% python3 -q
>>> import numpy as np
>>> np.set_printoptions(precision=2, suppress=True, linewidth=120)
>>> def rnd(a):
...     return np.round(a, 2) + 0
... 
>>> M = np.load("x.npy")
>>> M
array([[ 10,  25,  -5,  13],
       [-20, -20, -20, -24],
       [-38, -29, -47, -45],
       [ 22,  16,  28,  26],
       [-26, -38, -14, -32],
       [-28, -19, -37, -33],
       [ 26,   8,  44,  30],
       [ 40,  40,  40,  48],
       [  4,  -8,  16,   4],
       [-42, -36, -48, -50],
       [-32, -26, -38, -38],
       [-18,  -9, -27, -21],
       [ -2,  19, -23,  -1],
       [ 16,  28,   4,  20]])
>>> np.allclose(M[:-1].T @ np.linalg.lstsq(M[:-1].T, M[-1])[0], M[-1])
True
>>> rnd(np.trace(np.linalg.pinv(M) @ M))
np.float64(2.0)
>>> rnd(M @ np.linalg.pinv(M) @ M)
array([[ 10.,  25.,  -5.,  13.],
       [-20., -20., -20., -24.],
       [-38., -29., -47., -45.],
       [ 22.,  16.,  28.,  26.],
       [-26., -38., -14., -32.],
       [-28., -19., -37., -33.],
       [ 26.,   8.,  44.,  30.],
       [ 40.,  40.,  40.,  48.],
       [  4.,  -8.,  16.,   4.],
       [-42., -36., -48., -50.],
       [-32., -26., -38., -38.],
       [-18.,  -9., -27., -21.],
       [ -2.,  19., -23.,  -1.],
       [ 16.,  28.,   4.,  20.]])
>>> r = np.linalg.matrix_rank(M)
>>> r
np.int64(2)
>>> ns = np.linalg.svd(M)[2][r:].T
>>> print(rnd(ns @ ns.T))
[[ 0.77 -0.22 -0.23 -0.27]
 [-0.22  0.29  0.27 -0.29]
 [-0.23  0.27  0.26 -0.25]
 [-0.27 -0.29 -0.25  0.67]]
>>> [int(np.linalg.matrix_rank(np.delete(M, i, axis=0))) for i in range(14)]
[2, 2, 2, 2, 2, 2, 2, 2, 2, 2, 2, 2, 2, 2]
>>> np.allclose(M @ ns, 0)
True
>>> [int(np.linalg.matrix_rank(M[:i])) for i in range(1, len(M) + 1)]
[1, 2, 2, 2, 2, 2, 2, 2, 2, 2, 2, 2, 2, 2]
>>> print([int(np.linalg.matrix_rank(M[:, :j + 1])) for j in range(4)])
[1, 2, 2, 2]
>>> arr = np.array([[1.42, 1.03, 6.34, -2.23, -1.45, -2.34, 3.25, 1.7, 0.85, 0.58, -1.22, 3.13, 1.18, 3.76],
...     [3.38, 0.91, -0.13, -7.54, 5.98, -0.65, -2.21, -2.99, -2.47, -0.65, -0.65, -0.39, -2.47, -2.73],
...     [0.54, 0.6, -0.27, 0.17, -0.69, -1.17, 0.26, -0.35, 0.14, -0.49, -0.77, 0.5, 0.53, -0.17],
...     [-0.83, -0.36, 1.09, 1.29, -1.21, 0.4, 0.84, 1.1, 0.61, 0.48, 0.36, 0.29, 0.46, 1.25]])
>>> gram = np.cov(M, rowvar=False)
>>> rnd(np.corrcoef(M[:, 2], M[:, 0])[0, 1])
np.float64(0.94)
>>> print(np.argwhere(np.triu(np.abs(np.corrcoef(M.T)) > 0.8, 1)))
[[0 1]
 [0 2]
 [0 3]
 [1 3]
 [2 3]]
>>> rnd(gram)
array([[692.22, 616.  , 768.44, 825.58],
       [616.  , 667.81, 564.19, 742.65],
       [768.44, 564.19, 972.69, 908.51],
       [825.58, 742.65, 908.51, 985.17]])
>>> arr @ arr
Traceback (most recent call last):
  File "<python-input-21>", line 1, in <module>
    arr @ arr
    ~~~~^~~~~
ValueError: matmul: Input operand 1 has a mismatch in its core dimension 0, with gufunc signature (n?,k),(k,m?)->(n?,m?) (size 4 is different from 14)
>>> gram = arr.T @ arr
>>> (arr @ arr.T).shape
(4, 4)
>>> rnd(np.linalg.eigvalsh(gram)[::-1])
array([152.59,  93.52,   4.82,   0.  ,   0.  ,   0.  ,   0.  ,   0.  ,   0.  ,   0.  ,   0.  ,   0.  ,   0.  ,   0.  ])
>>> out = arr / np.sqrt((arr ** 2).mean(axis=1, keepdims=True))
>>> np.linalg.matrix_rank(out) == np.linalg.matrix_rank(arr)
np.True_
>>> W0 = np.load("a.npy")
>>> W0
array([[ 1, -1,  1, -1],
       [ 1,  0,  0,  0],
       [ 1,  1,  1,  1],
       [ 1,  2,  4,  8],
       [ 1,  3,  9, 27]])
>>> rnd(np.linalg.norm(W0, 2) / np.linalg.norm(W0))
np.float64(0.99)
>>> np.linalg.matrix_rank(W0, rtol=0.1)
np.int64(1)
>>> out = np.array([[6, -3], [7, -8]])
>>> W2 = np.kron(out, W0)
>>> W2.shape
(10, 8)
>>> W0.reshape(2, -1)
array([[ 1, -1,  1, -1,  1,  0,  0,  0,  1,  1],
       [ 1,  1,  1,  2,  4,  8,  1,  3,  9, 27]])
>>> W0.ravel(order="F")
array([ 1,  1,  1,  1,  1, -1,  0,  1,  2,  3,  1,  0,  1,  4,  9, -1,  0,  1,  8, 27])
>>> t3 = W0.reshape(5, 2, -1)
>>> np.swapaxes(t3, 1, 2)[3]
array([[1, 4],
       [2, 8]])
>>> t3[:, 0]
array([[ 1, -1],
       [ 1,  0],
       [ 1,  1],
       [ 1,  2],
       [ 1,  3]])
>>> print(np.einsum("ihd,ihd->ih", t3, t3))
[[  2   2]
 [  1   0]
 [  2   2]
 [  5  80]
 [ 10 810]]
>>> t3.sum(axis=1)
array([[ 2, -2],
       [ 1,  0],
       [ 2,  2],
       [ 5, 10],
       [10, 30]])
>>> out = np.c_[W0[:, :1] @ np.array([[-6]]), np.array([2, -2, -2, 0, 2])]
>>> out
array([[-6,  2],
       [-6, -2],
       [-6, -2],
       [-6,  0],
       [-6,  2]])
>>> rnd(np.linalg.norm(out - W0 @ np.linalg.lstsq(W0, out)[0], axis=0))
array([0., 0.])
>>> np.linalg.matrix_rank(out)
np.int64(2)
>>> np.linalg.matrix_rank(np.c_[W0, out])
np.int64(4)
>>> rnd(np.linalg.norm(np.linalg.qr(W0)[0].T @ out, axis=0) ** 2 / ((out ** 2).sum(axis=0) + 1e-12))
array([1., 1.])
>>> E = np.load("block3.npy")
>>> E
array([[2, 2, 0, 1, 1, 2, 0],
       [2, 2, 2, 0, 1, 1, 2],
       [0, 2, 2, 2, 0, 1, 1],
       [1, 0, 2, 2, 2, 0, 1],
       [1, 1, 0, 2, 2, 2, 0],
       [2, 1, 1, 0, 2, 2, 2],
       [0, 2, 1, 1, 0, 2, 2]])
>>> ev, vecs = np.linalg.eigvalsh(E)
Traceback (most recent call last):
  File "<python-input-49>", line 1, in <module>
    ev, vecs = np.linalg.eigvalsh(E)
    ^^^^^^^^
ValueError: too many values to unpack (expected 2)
>>> ev, vecs = np.linalg.eigh(E)
>>> print(rnd(np.linalg.eigvalsh(E + -1 * np.eye(7))))
[-3.94 -0.8  -0.74  0.55  2.01  2.25  7.67]
>>> rnd(np.linalg.eigvalsh(E @ E))
array([ 0.04,  0.07,  2.42,  8.66,  9.07, 10.54, 75.2 ])
>>> ev.sum(), np.trace(E)
(np.float64(14.0), np.int64(14))
>>> data = np.load("dump.npy")
>>> data
array([[ 0.9 ,  1.  , -0.36, -0.89],
       [-0.98, -1.  ,  0.53,  0.98],
       [ 0.53,  1.  , -0.26, -0.76],
       [-0.93, -1.  ,  0.32,  0.91],
       [-0.96, -0.93,  0.28,  0.76],
       [-0.98, -1.  ,  0.52,  0.94],
       [-0.69, -0.97,  0.23,  0.61],
       [-0.96, -0.99,  0.33,  0.85],
       [ 0.98, -0.99, -0.03, -0.13],
       [-0.94,  0.62,  0.1 ,  0.48],
       [-0.84,  0.95, -0.01,  0.03],
       [ 0.97,  0.56, -0.23, -0.68],
       [ 0.74,  1.  , -0.36, -0.69],
       [ 0.18, -0.61,  0.06, -0.16],
       [-0.97, -1.  ,  0.52,  0.95],
       [-0.92, -0.66,  0.18,  0.7 ],
       [-0.97,  0.97,  0.03,  0.41],
       [-0.6 ,  0.43, -0.02,  0.54],
       [ 0.8 ,  0.03, -0.12, -0.24]])
>>> E.sum(axis=1)
array([ 8, 10,  8,  8,  8, 10,  8])
>>> np.diff(E, axis=0)
array([[ 0,  0,  2, -1,  0, -1,  2],
       [-2,  0,  0,  2, -1,  0, -1],
       [ 1, -2,  0,  0,  2, -1,  0],
       [ 0,  1, -2,  0,  0,  2, -1],
       [ 1,  0,  1, -2,  0,  0,  2],
       [-2,  1,  0,  1, -2,  0,  0]])
>>> np.linalg.matrix_rank(E)
np.int64(7)
>>> E[:, 7]
Traceback (most recent call last):
  File "<python-input-59>", line 1, in <module>
    E[:, 7]
    ~^^^^^^
IndexError: index 7 is out of bounds for axis 1 with size 7
>>> np.zeros(7, 7)
Traceback (most recent call last):
  File "<python-input-60>", line 1, in <module>
    np.zeros(7, 7)
    ~~~~~~~~^^^^^^
TypeError: Cannot interpret '7' as a data type
>>> rnd(np.linalg.svd(E, compute_uv=False))
array([8.67, 3.25, 3.01, 2.94, 1.55, 0.26, 0.2 ])
>>> E[7]
Traceback (most recent call last):
  File "<python-input-62>", line 1, in <module>
    E[7]
    ~^^^
IndexError: index 7 is out of bounds for axis 0 with size 7
>>> np.unravel_index(np.abs(E).argmax(), E.shape)
(np.int64(0), np.int64(0))
>>> Ac = (data - data.mean(axis=0)) / data.std(axis=0)
>>> rnd(Ac.std(axis=0))
array([1., 1., 1., 1.])
>>> np.argwhere(np.abs(Ac) > 2)
array([], shape=(0, 2), dtype=int64)
>>> c = np.linalg.lstsq(np.delete(Ac, 1, axis=1), Ac[:, 1])[0]
>>> rnd(c)
array([-1.08, -0.83, -0.9 ])
>>> np.abs(c).argmax()
np.int64(0)
>>> out = np.c_[data[:, :3] @ np.array([[1, -1, 2], [3, 4, -9], [1, 3, -5]]), np.array([1, -4, 0, -1, -3, 2, -5, 0, 5, 5, -3, 3, -2, -3, 0, 2, 0, -4, 0])]
>>> rnd(out)
array([[  3.54,   2.02,  -5.4 ,   1.  ],
       [ -3.45,  -1.43,   4.39,  -4.  ],
       [  3.27,   2.69,  -6.64,   0.  ],
       [ -3.61,  -2.11,   5.54,  -1.  ],
       [ -3.47,  -1.92,   5.05,  -3.  ],
       [ -3.46,  -1.46,   4.44,   2.  ],
       [ -3.37,  -2.5 ,   6.2 ,  -5.  ],
       [ -3.6 ,  -2.01,   5.34,   0.  ],
       [ -2.02,  -5.03,  11.02,   5.  ],
       [  1.02,   3.72,  -7.96,   5.  ],
       [  2.  ,   4.61, -10.18,  -3.  ],
       [  2.42,   0.58,  -1.95,   3.  ],
       [  3.38,   2.18,  -5.72,  -2.  ],
       [ -1.59,  -2.44,   5.55,  -3.  ],
       [ -3.45,  -1.47,   4.46,   0.  ],
       [ -2.72,  -1.18,   3.2 ,   2.  ],
       [  1.97,   4.94, -10.82,   0.  ],
       [  0.67,   2.26,  -4.97,  -4.  ],
       [  0.77,  -1.04,   1.93,   0.  ]])
>>> rnd(np.linalg.lstsq(data, out[:, 0])[0])
array([1., 3., 1., 0.])
>>> np.linalg.matrix_rank(out)
np.int64(4)
>>> left, sig, VT = np.linalg.svd(data, full_matrices=False)
>>> print(rnd(np.sqrt((sig ** 2).sum())), rnd(np.linalg.norm(data)))
6.22 6.22
>>> (sig > 1e-8).sum()
np.int64(4)
>>> left.shape, sig.shape, VT.shape
((19, 4), (4,), (4, 4))
>>> rnd(np.cumsum(sig ** 2) / np.sum(sig ** 2))
array([0.78, 0.99, 1.  , 1.  ])
>>> np.allclose(left * sig @ VT, data)
True
>>> A = np.load("test8.npy")
>>> rnd(A)
array([[ -0.14,  10.58, -14.15, -19.79,  10.72,  18.14, -16.08,  -9.35,  17.86,   1.78],
       [ -0.42,   7.85, -10.54, -15.41,   8.27,  14.49, -12.3 ,  -7.98,  13.65,   1.35],
       [ -0.77,   4.3 ,  -5.72,  -9.4 ,   5.07,   9.46,  -7.21,  -5.87,   7.92,   0.71],
       [ -0.86,   3.25,  -4.26,  -7.5 ,   4.11,   7.86,  -5.63,  -5.11,   6.13,   0.5 ],
       [ -0.9 ,   2.87,  -3.72,  -6.79,   3.77,   7.26,  -5.04,  -4.82,   5.47,   0.43],
       [ -0.93,   2.49,  -3.17,  -6.06,   3.41,   6.64,  -4.44,  -4.5 ,   4.79,   0.34],
       [ -0.97,   1.8 ,  -2.18,  -4.69,   2.77,   5.48,  -3.34,  -3.87,   3.53,   0.19],
       [ -1.  ,   1.27,  -1.41,  -3.6 ,   2.27,   4.53,  -2.47,  -3.33,   2.54,   0.07],
       [ -1.  ,   0.94,  -0.91,  -2.86,   1.94,   3.88,  -1.89,  -2.92,   1.88,  -0.02],
       [ -0.98,   0.57,  -0.35,  -1.99,   1.56,   3.09,  -1.23,  -2.41,   1.12,  -0.11],
       [ -0.98,   0.57,  -0.35,  -1.99,   1.56,   3.09,  -1.23,  -2.4 ,   1.12,  -0.11],
       [ -0.93,   0.24,   0.15,  -1.11,   1.17,   2.23,  -0.58,  -1.79,   0.38,  -0.2 ],
       [ -0.87,   0.12,   0.34,  -0.72,   0.99,   1.83,  -0.31,  -1.48,   0.08,  -0.23],
       [ -0.71,  -0.02,   0.51,  -0.16,   0.69,   1.11,   0.05,  -0.88,  -0.3 ,  -0.25],
       [ -0.64,  -0.03,   0.51,  -0.04,   0.6 ,   0.92,   0.11,  -0.71,  -0.35,  -0.24],
       [ -0.54,  -0.04,   0.48,   0.05,   0.51,   0.72,   0.15,  -0.54,  -0.37,  -0.22],
       [ -0.08,   0.  ,   0.08,   0.04,   0.08,   0.08,   0.04,  -0.04,  -0.08,  -0.04],
       [  0.34,  -0.03,  -0.33,  -0.2 ,  -0.38,  -0.33,  -0.18,   0.11,   0.36,   0.18],
       [  0.91,  -0.26,  -0.8 ,  -0.56,  -1.16,  -0.87,  -0.42,   0.09,   0.94,   0.53],
       [  1.12,  -0.39,  -0.93,  -0.68,  -1.51,  -1.1 ,  -0.47,   0.04,   1.13,   0.66],
       [  1.13,  -0.41,  -0.94,  -0.69,  -1.54,  -1.11,  -0.48,   0.04,   1.15,   0.67],
       [  1.22,  -0.47,  -0.98,  -0.73,  -1.69,  -1.21,  -0.49,   0.01,   1.22,   0.73],
       [  1.35,  -0.58,  -1.05,  -0.8 ,  -1.93,  -1.36,  -0.51,  -0.03,   1.33,   0.81],
       [  1.45,  -0.68,  -1.09,  -0.84,  -2.12,  -1.49,  -0.52,  -0.07,   1.41,   0.88],
       [  2.52,  -2.11,  -1.18,  -1.07,  -4.63,  -3.09,  -0.3 ,  -0.66,   1.94,   1.64],
       [  2.82,  -2.65,  -1.08,  -1.04,  -5.46,  -3.64,  -0.13,  -0.87,   1.99,   1.86],
       [  3.26,  -3.54,  -0.85,  -0.92,  -6.8 ,  -4.54,   0.21,  -1.2 ,   1.98,   2.2 ],
       [  3.98,  -5.25,  -0.24,  -0.53,  -9.23,  -6.2 ,   0.99,  -1.8 ,   1.76,   2.75],
       [  4.11,  -5.59,  -0.11,  -0.43,  -9.7 ,  -6.52,   1.15,  -1.92,   1.69,   2.85],
       [  4.72,  -7.32,   0.67,   0.12, -12.04,  -8.17,   2.06,  -2.48,   1.27,   3.33],
       [  5.11,  -8.53,   1.26,   0.57, -13.63,  -9.31,   2.73,  -2.86,   0.9 ,   3.63],
       [  6.19, -12.34,   3.32,   2.18, -18.53, -12.88,   5.  ,  -3.98,  -0.49,   4.51],
       [  6.63, -14.06,   4.32,   2.98, -20.7 , -14.48,   6.09,  -4.45,  -1.22,   4.87],
       [  6.64, -14.08,   4.33,   2.99, -20.72, -14.5 ,   6.1 ,  -4.46,  -1.22,   4.87],
       [  7.27, -16.73,   5.94,   4.29, -24.  , -16.96,   7.81,  -5.16,  -2.42,   5.4 ],
       [  7.81, -19.14,   7.45,   5.54, -26.95, -19.2 ,   9.42,  -5.78,  -3.57,   5.84],
       [  7.96, -19.8 ,   7.87,   5.89, -27.75, -19.81,   9.86,  -5.95,  -3.9 ,   5.96]])
>>> W2 = A[[32, 17]].astype(float)
>>> for _ in range(7):
...     lab = np.linalg.norm(A[:, None] - W2, axis=-1).argmin(axis=1)
...     W2 = np.array([A[lab == j].mean(axis=0) for j in range(2)])
... 
>>> print(lab)
[1 1 1 1 1 1 1 1 1 1 1 1 1 1 1 1 1 1 1 1 1 1 1 1 1 1 1 1 1 0 0 0 0 0 0 0 0]
>>> rnd(W2)
array([[  6.54, -14.  ,   4.39,   3.07, -20.54, -14.41,   6.13,  -4.39,  -1.33,   4.8 ],
       [  0.4 ,   0.51,  -1.87,  -3.12,   0.12,   2.05,  -2.16,  -2.22,   2.84,   0.68]])
